$ python3 -q
>>> import numpy as np
>>> np.set_printoptions(precision=2, suppress=True, linewidth=100, legacy="1.25")
>>> X = np.loadtxt("block10.csv", delimiter=",")
>>> print(X)
[[-1. -2. -1.]
 [-1. -1. -2.]
 [-2. -1. -1.]]
>>> print(np.sort(np.abs(np.linalg.eigvals(X))))
[1. 1. 4.]
>>> print(np.linalg.matrix_power(X, 4))
[[85. 86. 85.]
 [85. 85. 86.]
 [86. 85. 85.]]
>>> print((X - X.T) / 2)
[[ 0.  -0.5  0.5]
 [ 0.5  0.  -0.5]
 [-0.5  0.5  0. ]]
>>> print(np.trace(X))
-3.0
>>> data = np.load("w.npy")
>>> print(data)
[[15.17  9.86  5.02  0.1 ]
 [21.06 14.15  6.94 -0.19]
 [ 6.13  4.08  2.15 -0.13]]
>>> print(np.linalg.cond(data) > 100)
True
>>> print(np.linalg.matrix_rank(data, rtol=0.1))
1
>>> print(round(float(np.linalg.norm(data, 2) / np.linalg.norm(data)), 2))
1.0
>>> print(np.argsort(-np.linalg.norm(data, axis=0).round(6), kind="stable")[:3])
[0 1 2]
>>> other = np.array([[0, 3], [1, 0]])
>>> basis = np.kron(other, data)
>>> print(basis.shape)
(6, 8)
>>> print(basis)
[[ 0.    0.    0.    0.   45.51 29.58 15.06  0.3 ]
 [ 0.    0.    0.   -0.   63.18 42.45 20.82 -0.57]
 [ 0.    0.    0.   -0.   18.39 12.24  6.45 -0.39]
 [15.17  9.86  5.02  0.1   0.    0.    0.    0.  ]
 [21.06 14.15  6.94 -0.19  0.    0.    0.   -0.  ]
 [ 6.13  4.08  2.15 -0.13  0.    0.    0.   -0.  ]]
>>> print(np.linalg.matrix_rank(basis))
6
>>> other = data / np.sqrt((data ** 2).mean(axis=1, keepdims=True))
>>> print(other[1])
[ 1.6   1.08  0.53 -0.01]
>>> Uu, sig, Vh = np.linalg.svd(data)
>>> print(sig)
[33.22  0.31  0.15]
>>> print(np.argmax(sig[:-1] / (sig[1:] + 1e-6)) + 1)
1
>>> other = Uu[:, :1] @ np.diag(sig[:1]) @ Vh[:1]
>>> print(np.linalg.matrix_rank(other))
1
>>> print(np.round(np.abs(data - other).max(), 2))
0.17
